% python3 -q
>>> import numpy as np
>>> np.set_printoptions(suppress=True, linewidth=120)
>>> def rd(a):
...     return np.round(a, 1) + 0
... 
>>> E = np.load("case16.npy")
>>> rd(E)
array([[ 1. ,  0.1,  0.3, -0.2, -0.1,  1.7,  0.1],
       [ 0.2,  0. ,  0. ,  0. ,  0. ,  0.2,  0. ],
       [ 1.4,  0.1,  0.4, -0.3, -0.1,  2.2,  0.2]])
>>> np.unique(E.round(6), axis=0).shape
(3, 7)
>>> rd(E @ np.linalg.pinv(E) @ E)
array([[ 1. ,  0.1,  0.3, -0.2, -0.1,  1.7,  0.1],
       [ 0.2,  0. ,  0. ,  0. ,  0. ,  0.2,  0. ],
       [ 1.4,  0.1,  0.4, -0.3, -0.1,  2.2,  0.2]])
>>> np.abs(np.diag(np.linalg.qr(E)[1])) > 1e-9
array([ True, False, False])
>>> def softmax(z):
...     e = np.exp(z - z.max(axis=-1, keepdims=True))
...     return e / e.sum(axis=-1, keepdims=True)
... 
>>> rd(softmax(E[1] + -2))
array([0.2, 0.1, 0.1, 0.1, 0.1, 0.2, 0.1])
>>> scores = E @ E.T / np.sqrt(7)
>>> rd(softmax(scores))
array([[0.4, 0.1, 0.6],
       [0.3, 0.3, 0.4],
       [0.3, 0.1, 0.6]])
>>> rd(softmax(scores)[1] @ E)
array([ 0.9,  0.1,  0.2, -0.2, -0.1,  1.4,  0.1])
>>> U, sig, Vh = np.linalg.svd(E)
>>> rd(sig)
array([3.3, 0. , 0. ])
>>> other = U[:, :1] @ np.diag(sig[:1]) @ Vh[:1]
>>> np.linalg.matrix_rank(other)
np.int64(1)
>>> K = np.loadtxt("data.csv", delimiter=",")
>>> K
array([[ 0.9,  4.5,  0. ],
       [ 0.8,  3.8,  0.7],
       [ 0.8,  3.5,  1.4],
       [-1.3, -6.1,  0.4],
       [ 0.1,  0.4, -0.3],
       [ 0.1,  0.2,  0.9],
       [-1.8, -9.6,  0.1],
       [ 0.9,  4.8,  0.9],
       [ 0.1,  0.4,  0.5],
       [ 0.3,  1.7,  0.7],
       [ 1.3,  6.7, -1.7],
       [ 1.7,  8.4, -0.4],
       [ 0.2,  1.3,  0.6],
       [-0.7, -3.3,  0.9],
       [ 1.1,  5.9, -0.3],
       [ 0.2,  0.8, -1. ],
       [ 1. ,  4.9, -1.4],
       [ 0. ,  0.2,  0.4],
       [-0.4, -1.7,  1.6],
       [-1.1, -5.6,  0.1],
       [-1.9, -9.4,  0.8]])
>>> U, sig, Vh = np.linalg.svd(E)
>>> evecs = Vh[:(sig > 1e-8).sum()]
>>> rng = np.random.default_rng(657869)
>>> x = E[0] + -3 * E[2] + rng.integers(2) * np.eye(7)[0]
>>> rd(x)
array([-2. , -0.2, -0.8,  0.6,  0.2, -4.8, -0.4])
>>> rd(np.linalg.norm(x - evecs.T @ evecs @ x))
np.float64(0.9)
>>> np.allclose(evecs.T @ evecs @ x, x)
False
>>> rd(evecs.T @ evecs)
array([[ 0.3,  0. ,  0.1, -0.1,  0. ,  0.4,  0. ],
       [ 0. ,  0. ,  0. ,  0. ,  0. ,  0. ,  0. ],
       [ 0.1,  0. ,  0. ,  0. ,  0. ,  0.1,  0. ],
       [-0.1,  0. ,  0. ,  0. ,  0. , -0.1,  0. ],
       [ 0. ,  0. ,  0. ,  0. ,  0. ,  0. ,  0. ],
       [ 0.4,  0. ,  0.1, -0.1,  0. ,  0.7,  0.1],
       [ 0. ,  0. ,  0. ,  0. ,  0. ,  0.1,  0. ]])
